% ipython --no-banner

In [1]: import numpy as np

In [2]: np.set_printoptions(precision=2, suppress=True, linewidth=160, legacy="1.25")

In [3]: F = np.load("m.npy")

In [4]: F
Out[4]: 
array([[-0.19,  0.01, -0.49,  0.22, -0.33, -0.2 ,  0.42, -0.4 ],
       [-0.64, -0.09,  0.55,  0.22, -0.4 ,  0.07, -0.21, -0.11],
       [-0.16,  0.46, -0.44, -0.14, -0.2 ,  0.06, -0.67,  0.17],
       [-0.19, -0.31, -0.03, -0.16, -0.04, -0.67,  0.03,  0.61],
       [ 0.58, -0.4 ,  0.19, -0.01, -0.28, -0.06, -0.4 , -0.2 ],
       [-0.13, -0.4 , -0.29,  0.67,  0.42,  0.04, -0.32,  0.01],
       [-0.29, -0.19, -0.03, -0.51,  0.39, -0.28, -0.22, -0.58],
       [ 0.06, -0.33, -0.3 , -0.07, -0.53, -0.06, -0.06, -0.09],
       [-0.22, -0.47, -0.21, -0.37, -0.01,  0.65,  0.12,  0.22]])

In [5]: # keeps lengths

In [6]: np.linalg.norm(F, axis=0)
Out[6]: array([1., 1., 1., 1., 1., 1., 1., 1.])

In [7]: np.linalg.svd(F, compute_uv=False)
Out[7]: array([1., 1., 1., 1., 1., 1., 1., 1.])

In [8]: np.round(F.T @ F, 2) + 0
Out[8]: 
array([[1., 0., 0., 0., 0., 0., 0., 0.],
       [0., 1., 0., 0., 0., 0., 0., 0.],
       [0., 0., 1., 0., 0., 0., 0., 0.],
       [0., 0., 0., 1., 0., 0., 0., 0.],
       [0., 0., 0., 0., 1., 0., 0., 0.],
       [0., 0., 0., 0., 0., 1., 0., 0.],
       [0., 0., 0., 0., 0., 0., 1., 0.],
       [0., 0., 0., 0., 0., 0., 0., 1.]])

In [9]: np.linalg.pinv(F)
Out[9]: 
array([[-0.19, -0.64, -0.16, -0.19,  0.58, -0.13, -0.29,  0.06, -0.22],
       [ 0.01, -0.09,  0.46, -0.31, -0.4 , -0.4 , -0.19, -0.33, -0.47],
       [-0.49,  0.55, -0.44, -0.03,  0.19, -0.29, -0.03, -0.3 , -0.21],
       [ 0.22,  0.22, -0.14, -0.16, -0.01,  0.67, -0.51, -0.07, -0.37],
       [-0.33, -0.4 , -0.2 , -0.04, -0.28,  0.42,  0.39, -0.53, -0.01],
       [-0.2 ,  0.07,  0.06, -0.67, -0.06,  0.04, -0.28, -0.06,  0.65],
       [ 0.42, -0.21, -0.67,  0.03, -0.4 , -0.32, -0.22, -0.06,  0.12],
       [-0.4 , -0.11,  0.17,  0.61, -0.2 ,  0.01, -0.58, -0.09,  0.22]])

In [10]: m1 = np.load("arr.npy")

In [11]: m1.round(2) + 0
Out[11]: 
array([[  9.79,   3.86,   3.95,   9.7 ,  11.63,  17.51,   3.86, -21.32],
       [  8.9 ,   3.31,   3.75,   8.46,  10.1 ,  15.49,   3.28, -18.56],
       [  8.86,   3.28,   3.74,   8.41,  10.03,  15.4 ,   3.25, -18.44],
       [  8.86,   3.28,   3.74,   8.4 ,  10.03,  15.39,   3.25, -18.43],
       [  6.35,   2.02,   3.1 ,   5.27,   6.13,  10.08,   1.7 , -11.4 ],
       [  3.26,   1.05,   2.1 ,   2.21,   2.27,   4.43,   0.11,  -4.48],
       [  3.09,   1.02,   2.04,   2.07,   2.09,   4.14,   0.04,  -4.16],
       [  2.92,   0.98,   1.97,   1.94,   1.92,   3.87,  -0.03,  -3.86],
       [  1.93,   0.81,   1.53,   1.21,   1.03,   2.38,  -0.36,  -2.24],
       [  1.69,   0.76,   1.41,   1.05,   0.84,   2.04,  -0.42,  -1.89],
       [  0.22,   0.28,   0.33,   0.17,   0.03,   0.22,  -0.28,  -0.2 ],
       [  0.  ,   0.01,   0.01,   0.  ,   0.  ,   0.  ,  -0.01,   0.  ],
       [ -0.06,  -0.15,  -0.14,  -0.07,   0.  ,  -0.06,   0.14,   0.06],
       [ -0.07,  -0.19,  -0.18,  -0.09,   0.01,  -0.07,   0.19,   0.08],
       [ -0.1 ,  -0.31,  -0.27,  -0.14,   0.02,  -0.1 ,   0.31,   0.12],
       [ -0.07,  -1.27,  -0.84,  -0.49,   0.1 ,  -0.14,   1.19,   0.39],
       [  0.35,  -2.98,  -1.48,  -1.14,   0.14,  -0.05,   2.57,   1.  ],
       [  0.38,  -3.07,  -1.51,  -1.18,   0.14,  -0.05,   2.64,   1.04],
       [  0.66,  -3.97,  -1.75,  -1.55,   0.09,  -0.01,   3.29,   1.46],
       [  1.24,  -5.71,  -2.15,  -2.32,  -0.09,  -0.01,   4.47,   2.41],
       [  1.61,  -6.82,  -2.37,  -2.84,  -0.26,  -0.04,   5.16,   3.09],
       [  1.94,  -7.77,  -2.53,  -3.3 ,  -0.43,  -0.09,   5.74,   3.73],
       [  1.95,  -7.8 ,  -2.54,  -3.31,  -0.43,  -0.09,   5.76,   3.74],
       [  2.01,  -7.97,  -2.57,  -3.4 ,  -0.47,  -0.1 ,   5.86,   3.86],
       [  2.41,  -9.13,  -2.75,  -3.97,  -0.71,  -0.19,   6.53,   4.68],
       [  2.8 , -10.29,  -2.92,  -4.57,  -0.98,  -0.31,   7.18,   5.55],
       [  3.07, -11.09,  -3.03,  -4.99,  -1.18,  -0.4 ,   7.61,   6.16],
       [  3.56, -12.53,  -3.21,  -5.76,  -1.57,  -0.59,   8.38,   7.33],
       [  3.63, -12.74,  -3.24,  -5.87,  -1.63,  -0.62,   8.49,   7.5 ],
       [  4.83, -16.38,  -3.65,  -7.9 ,  -2.75,  -1.24,  10.31,  10.65],
       [  5.89, -19.65,  -3.97,  -9.79,  -3.87,  -1.92,  11.84,  13.66]])

In [12]: # null space of dimension 5

In [13]: Ac = m1 - m1.mean(axis=0)

In [14]: vecs = np.linalg.svd(Ac)[2][:3]

In [15]: M2 = Ac - Ac @ vecs.T @ vecs

In [16]: np.round(np.cov(Ac @ vecs.T, rowvar=False), 2) + 0
Out[16]: 
array([[180.02,   0.  ,   0.  ],
       [  0.  ,  29.02,   0.  ],
       [  0.  ,   0.  ,   1.13]])

In [17]: print(np.linalg.norm(M2, axis=1).round(6).argmax())
0

In [18]: np.diag(vecs.T @ vecs)
Out[18]: array([0.5 , 0.49, 0.41, 0.14, 0.18, 0.34, 0.43, 0.52])
